In [1]: import numpy as np

In [2]: from numpy import linalg as LA

In [3]: np.set_printoptions(precision=2, suppress=True, linewidth=100, sign=" ")

In [4]: M = np.load("a.npy")

In [5]: M
Out[5]: 
array([[-2, -2, -2],
       [-2, -4, -4],
       [-2, -4, -6]])

In [6]: vec = np.array([2, 3, 0])

In [7]: y = M @ vec

In [8]: y
Out[8]: array([-10, -16, -16])

In [9]: LA.solve(M, y)
Out[9]: array([ 2.,  3., -0.])

In [10]: LA.solve(M, -3 * y)
Out[10]: array([-6., -9., -0.])

In [11]: print(LA.solve(M, y + M[:, 0]))
[ 3.  3. -0.]

In [12]: Q, V = LA.qr(M[:, :2])[0], LA.qr(M[:, 2:])[0]

In [13]: sig = LA.svd(Q.T @ V, compute_uv=False)

In [14]: np.degrees(np.arccos(sig.clip(0, 1)))
Out[14]: array([ 10.89])

In [15]: print(sig)
[ 0.98]

In [16]: round(LA.norm(Q @ Q.T - V @ V.T, 2), 2)
Out[16]: np.float64(1.0)

In [17]: J = -1 * np.eye(4) + np.ones((4, 4))

In [18]: J
Out[18]: 
array([[ 0.,  1.,  1.,  1.],
       [ 1.,  0.,  1.,  1.],
       [ 1.,  1.,  0.,  1.],
       [ 1.,  1.,  1.,  0.]])

In [19]: B = LA.inv(J)

In [20]: np.round(LA.slogdet(J)[0], 2)
Out[20]: np.float64(-1.0)

In [21]: np.round(J @ B, 2) + 0
Out[21]: 
array([[ 1.,  0.,  0.,  0.],
       [ 0.,  1.,  0.,  0.],
       [ 0.,  0.,  1.,  0.],
       [ 0.,  0.,  0.,  1.]])

In [22]: print(round(float(LA.det(J) * LA.det(B)), 2))
1.0

In [23]: LA.det(J) * B
Out[23]: 
array([[ 2., -1., -1., -1.],
       [-1.,  2., -1., -1.],
       [-1., -1.,  2., -1.],
       [-1., -1., -1.,  2.]])

In [24]: B
Out[24]: 
array([[-0.67,  0.33,  0.33,  0.33],
       [ 0.33, -0.67,  0.33,  0.33],
       [ 0.33,  0.33, -0.67,  0.33],
       [ 0.33,  0.33,  0.33, -0.67]])

In [25]: C2 = J.T @ J

In [26]: LA.matrix_rank(C2)
Out[26]: np.int64(4)

In [27]: np.allclose(C2, C2.T)
Out[27]: True

In [28]: LA.svd(J, compute_uv=False) ** 2
Out[28]: array([ 9.,  1.,  1.,  1.])

In [29]: C2
Out[29]: 
array([[ 3.,  2.,  2.,  2.],
       [ 2.,  3.,  2.,  2.],
       [ 2.,  2.,  3.,  2.],
       [ 2.,  2.,  2.,  3.]])

In [30]: (J @ J.T).shape
Out[30]: (4, 4)

In [31]: w, V = LA.eigh(J)

In [32]: np.round(V.T @ J @ V, 2) + 0
Out[32]: 
array([[-1.,  0.,  0.,  0.],
       [ 0., -1.,  0.,  0.],
       [ 0.,  0., -1.,  0.],
       [ 0.,  0.,  0.,  3.]])

In [33]: np.round(V.T @ V, 2) + 0
Out[33]: 
array([[ 1.,  0.,  0.,  0.],
       [ 0.,  1.,  0.,  0.],
       [ 0.,  0.,  1.,  0.],
       [ 0.,  0.,  0.,  1.]])

In [34]: np.abs(V[:, -1]).round(6).argmax()
Out[34]: np.int64(0)

In [35]: print(LA.eigvalsh(J + -2 * np.eye(4)))
[-3. -3. -3.  1.]

In [36]: (w > 1e-8).sum(), (w < -1e-8).sum()
Out[36]: (np.int64(1), np.int64(3))

In [37]: LA.eigvalsh(J @ J)
Out[37]: array([ 1.,  1.,  1.,  9.])

In [38]: print(w)
[-1. -1. -1.  3.]

In [39]: w, V = LA.eig(J)

In [40]: round(float(np.prod(w)), 2)
Out[40]: -3.0

In [41]: W0 = np.loadtxt("x.csv", delimiter=",")

In [42]: W0
Out[42]: 
array([[-0.66,  0.97,  0.99,  1.  ,  1.  , -0.96,  0.67],
       [ 0.08, -1.  , -1.  , -1.  ,  1.  ,  1.  , -1.  ],
       [ 0.3 ,  0.47,  0.96, -0.31,  0.24,  0.37, -0.32],
       [ 0.32,  0.97,  1.  ,  1.  ,  0.58, -0.93,  0.96],
       [ 0.28,  0.79,  0.99,  0.34, -0.96, -0.49,  0.62],
       [ 0.56,  0.61,  0.99, -0.21,  0.48,  0.6 , -0.37],
       [ 0.17,  0.35,  0.4 ,  0.93, -0.83, -0.67,  0.84],
       [-0.03,  0.31,  0.1 ,  0.45, -1.  , -0.83,  0.91],
       [ 0.25, -0.74, -0.87, -0.99, -0.97,  0.69, -0.45],
       [ 0.25, -0.95, -1.  , -0.97,  1.  ,  0.98, -0.98],
       [-0.55,  0.05,  0.32, -0.98,  0.91,  0.56, -0.94],
       [ 0.7 , -0.61, -0.02, -0.9 ,  0.36,  0.91, -0.6 ],
       [-0.14,  0.1 ,  0.02,  0.68,  0.95,  0.06, -0.29],
       [-0.41, -0.49, -0.97,  0.86,  1.  ,  0.15, -0.52],
       [ 0.04,  0.08, -0.69,  0.99, -0.58, -0.79,  0.92],
       [ 0.72, -0.84, -0.77, -1.  , -0.98,  0.91, -0.42],
       [-0.19, -0.7 , -0.89, -1.  ,  0.13,  0.78, -0.89],
       [-0.65,  0.95,  0.88,  1.  , -0.91, -1.  ,  1.  ],
       [-0.11, -0.42, -0.8 , -0.85, -0.88,  0.03, -0.03],
       [ 0.24, -0.12,  0.37,  0.89,  1.  ,  0.88, -0.91],
       [ 0.65,  0.96,  1.  ,  0.99,  0.88, -0.12,  0.45],
       [-0.72,  0.66, -0.35,  0.97, -0.99, -0.98,  0.95],
       [-0.49,  0.49,  0.8 , -0.83, -0.06, -0.18, -0.62],
       [ 0.29, -0.68, -0.49, -1.  , -0.49,  0.9 , -0.87],
       [ 0.19,  0.85,  0.98,  1.  , -0.05, -0.81,  0.88],
       [ 0.65, -0.06,  0.85, -0.41,  0.62,  0.79, -0.4 ],
       [-0.19, -0.09, -0.12, -0.14,  0.98,  0.47, -0.73],
       [-0.74, -0.94, -1.  , -0.99, -1.  , -0.52,  0.15],
       [ 0.65, -0.65, -0.84, -0.38, -0.99,  0.24,  0.77],
       [ 0.35, -0.93, -0.99, -1.  , -0.99,  0.81, -0.45],
       [-0.15, -0.89, -1.  , -0.9 ,  0.51,  0.64, -0.6 ],
       [ 0.6 , -0.95, -0.98, -1.  , -0.41,  0.98, -0.92],
       [ 0.54, -0.58, -0.94, -0.1 , -1.  , -0.73,  0.98],
       [-0.15,  0.36,  0.05,  0.97,  0.29, -0.69,  0.69],
       [ 0.3 ,  0.94,  1.  ,  0.98,  0.98, -0.18,  0.  ],
       [-0.16, -0.98, -1.  , -1.  ,  0.82,  0.92, -0.92]])

In [43]: C2 = np.cov(W0, rowvar=False)

In [44]: print(np.corrcoef(W0.T))
[[ 1.   -0.16  0.03 -0.16 -0.06  0.4  -0.09]
 [-0.16  1.    0.9   0.78  0.12 -0.7   0.61]
 [ 0.03  0.9   1.    0.57  0.26 -0.41  0.35]
 [-0.16  0.78  0.57  1.    0.12 -0.74  0.7 ]
 [-0.06  0.12  0.26  0.12  1.    0.31 -0.46]
 [ 0.4  -0.7  -0.41 -0.74  0.31  1.   -0.91]
 [-0.09  0.61  0.35  0.7  -0.46 -0.91  1.  ]]

In [45]: np.argwhere(np.triu(np.abs(np.corrcoef(W0.T)) > 0.8, 1))
Out[45]: 
array([[ 1,  2],
       [ 5,  6]])

In [46]: round(float(np.corrcoef(W0[:, 5], W0[:, 1])[0, 1]), 2)
Out[46]: -0.7

In [47]: z = W0[:, 0] > np.median(W0[:, 0])

In [48]: r0 = W0[z].mean(axis=0) - W0[~z].mean(axis=0)

In [49]: r0
Out[49]: array([ 0.72, -0.02,  0.31, -0.18, -0.11,  0.43, -0.09])

In [50]: round(float((((W0 - W0.mean(axis=0)) @ r0 > 0) == z).mean()), 2)
Out[50]: 0.81

In [51]: ((W0 - W0.mean(axis=0)) @ r0 > 0).astype(int)
Out[51]: 
array([ 0,  1,  1,  0,  1,  1,  0,  0,  1,  1,  1,  1,  0,  0,  0,  1,  1,  0,  0,  1,  1,  0,  0,
        1,  0,  1,  0,  0,  1,  1,  0,  1,  0,  0,  1,  1])

In [52]: np.argsort(-np.abs(r0).round(6), kind="stable")
Out[52]: array([ 0,  5,  2,  3,  4,  6,  1])

In [53]: z.astype(int)
Out[53]: 
array([ 0,  0,  1,  1,  1,  1,  0,  0,  1,  1,  0,  1,  0,  0,  0,  1,  0,  0,  0,  1,  1,  0,  0,
        1,  1,  1,  0,  0,  1,  1,  0,  1,  1,  0,  1,  0])
